% python3 -q
>>> import numpy as np
>>> np.set_printoptions(suppress=True, linewidth=160)
>>> def tidy(a):
...     return np.round(a, 2) + 0
... 
>>> q, _ = np.linalg.qr(np.array([[0.5], [1.3], [-0.5], [0.1], [-2.6], [-1.1], [0.8]]))
>>> E = q @ q.T
>>> print(tidy(E))
[[ 0.02  0.06 -0.02  0.   -0.12 -0.05  0.04]
 [ 0.06  0.16 -0.06  0.01 -0.31 -0.13  0.1 ]
 [-0.02 -0.06  0.02  0.    0.12  0.05 -0.04]
 [ 0.    0.01  0.    0.   -0.02 -0.01  0.01]
 [-0.12 -0.31  0.12 -0.02  0.63  0.26 -0.19]
 [-0.05 -0.13  0.05 -0.01  0.26  0.11 -0.08]
 [ 0.04  0.1  -0.04  0.01 -0.19 -0.08  0.06]]
>>> # symmetric
>>> x0 = np.array([3, 1, 3, 0, 0, 3, 2])
>>> tidy(np.linalg.eigvalsh(2 * E - np.eye(7)))
array([-1., -1., -1., -1., -1., -1.,  1.])
>>> tidy(E @ E @ x0)
array([-0.02, -0.05,  0.02,  0.  ,  0.1 ,  0.04, -0.03])
>>> tidy(E @ x0)
array([-0.02, -0.05,  0.02,  0.  ,  0.1 ,  0.04, -0.03])
>>> tidy(np.eye(7) - E)
array([[ 0.98, -0.06,  0.02,  0.  ,  0.12,  0.05, -0.04],
       [-0.06,  0.84,  0.06, -0.01,  0.31,  0.13, -0.1 ],
       [ 0.02,  0.06,  0.98,  0.  , -0.12, -0.05,  0.04],
       [ 0.  , -0.01,  0.  ,  1.  ,  0.02,  0.01, -0.01],
       [ 0.12,  0.31, -0.12,  0.02,  0.37, -0.26,  0.19],
       [ 0.05,  0.13, -0.05,  0.01, -0.26,  0.89,  0.08],
       [-0.04, -0.1 ,  0.04, -0.01,  0.19,  0.08,  0.94]])
>>> rank = np.linalg.matrix_rank(E)
>>> rank
np.int64(1)
>>> N = np.linalg.svd(E)[2][rank:].T
>>> np.allclose(E @ N, 0)
True
>>> [int(np.linalg.matrix_rank(E[:, :j + 1])) for j in range(7)]
[1, 1, 1, 1, 1, 1, 1]
>>> print(N.shape)
(7, 6)
>>> arr = np.load("case4.npy")
>>> arr
array([[ 1,  0,  0,  0],
       [ 2,  1,  0,  0],
       [ 2,  0,  1,  0],
       [ 0,  2, -2,  1]])
>>> # triangular: eigenvalues sit on the diagonal
>>> tidy(np.linalg.eigvals(arr).sum().real)
np.float64(4.0)
>>> print(np.kron(np.eye(2, dtype=int), arr))
[[ 1  0  0  0  0  0  0  0]
 [ 2  1  0  0  0  0  0  0]
 [ 2  0  1  0  0  0  0  0]
 [ 0  2 -2  1  0  0  0  0]
 [ 0  0  0  0  1  0  0  0]
 [ 0  0  0  0  2  1  0  0]
 [ 0  0  0  0  2  0  1  0]
 [ 0  0  0  0  0  2 -2  1]]
>>> tidy(np.linalg.eigvals(arr))
array([1., 1., 1., 1.])
>>> np.poly(arr)
array([ 1., -4.,  6., -4.,  1.])
>>> np.einsum("ii->", arr)
np.int64(4)
>>> np.einsum("ij,ji->", arr, arr)
np.int64(4)
>>> F = np.array([[2, 0, -3, -3],
...     [0, 3, 2, 3],
...     [1, -2, -1, 1],
...     [1, 0, -2, -3],
...     [0, 3, -1, -1],
...     [-2, -2, -1, -2]])
>>> F[4] = F[1]
>>> F
array([[ 2,  0, -3, -3],
       [ 0,  3,  2,  3],
       [ 1, -2, -1,  1],
       [ 1,  0, -2, -3],
       [ 0,  3,  2,  3],
       [-2, -2, -1, -2]])
>>> # row 4 repeats row 1
>>> out = F / np.sqrt((F ** 2).mean(axis=1, keepdims=True))
>>> tidy(out[0])
array([ 0.85,  0.  , -1.28, -1.28])
>>> F - F.mean(axis=1, keepdims=True)
array([[ 3.  ,  1.  , -2.  , -2.  ],
       [-2.  ,  1.  ,  0.  ,  1.  ],
       [ 1.25, -1.75, -0.75,  1.25],
       [ 2.  ,  1.  , -1.  , -2.  ],
       [-2.  ,  1.  ,  0.  ,  1.  ],
       [-0.25, -0.25,  0.75, -0.25]])
>>> np.linalg.matrix_rank(F - F.mean(axis=1, keepdims=True))
np.int64(3)
>>> print(np.linalg.matrix_rank(out) == np.linalg.matrix_rank(F))
True
>>> vals, vecs = np.linalg.eigh(E)
>>> print(np.abs(vecs[:, -1]).round(6).argmax())
4
>>> np.unique(vals.round(6) + 0, return_counts=True)[1]
array([6, 1])
>>> tidy(np.linalg.eigvalsh(E @ E))
array([0., 0., 0., 0., 0., 0., 1.])
>>> tidy(vecs.T @ E @ vecs)
array([[0., 0., 0., 0., 0., 0., 0.],
       [0., 0., 0., 0., 0., 0., 0.],
       [0., 0., 0., 0., 0., 0., 0.],
       [0., 0., 0., 0., 0., 0., 0.],
       [0., 0., 0., 0., 0., 0., 0.],
       [0., 0., 0., 0., 0., 0., 0.],
       [0., 0., 0., 0., 0., 0., 1.]])
>>> tidy(vals.sum()), tidy(np.trace(E))
(np.float64(1.0), np.float64(1.0))
>>> tidy(np.linalg.eigvalsh(E + 5 * np.eye(7)))
array([5., 5., 5., 5., 5., 5., 6.])
>>> tidy(np.abs(vecs[:, -1]))
array([0.15, 0.4 , 0.15, 0.03, 0.79, 0.33, 0.24])
>>> (vals > 1e-8).sum(), (vals < -1e-8).sum()
(np.int64(1), np.int64(0))
>>> tidy(vecs @ np.diag(vals) @ vecs.T)
array([[ 0.02,  0.06, -0.02,  0.  , -0.12, -0.05,  0.04],
       [ 0.06,  0.16, -0.06,  0.01, -0.31, -0.13,  0.1 ],
       [-0.02, -0.06,  0.02,  0.  ,  0.12,  0.05, -0.04],
       [ 0.  ,  0.01,  0.  ,  0.  , -0.02, -0.01,  0.01],
       [-0.12, -0.31,  0.12, -0.02,  0.63,  0.26, -0.19],
       [-0.05, -0.13,  0.05, -0.01,  0.26,  0.11, -0.08],
       [ 0.04,  0.1 , -0.04,  0.01, -0.19, -0.08,  0.06]])
>>> tidy(vals)
array([0., 0., 0., 0., 0., 0., 1.])
>>> tidy(vecs.T @ vecs)
array([[1., 0., 0., 0., 0., 0., 0.],
       [0., 1., 0., 0., 0., 0., 0.],
       [0., 0., 1., 0., 0., 0., 0.],
       [0., 0., 0., 1., 0., 0., 0.],
       [0., 0., 0., 0., 1., 0., 0.],
       [0., 0., 0., 0., 0., 1., 0.],
       [0., 0., 0., 0., 0., 0., 1.]])
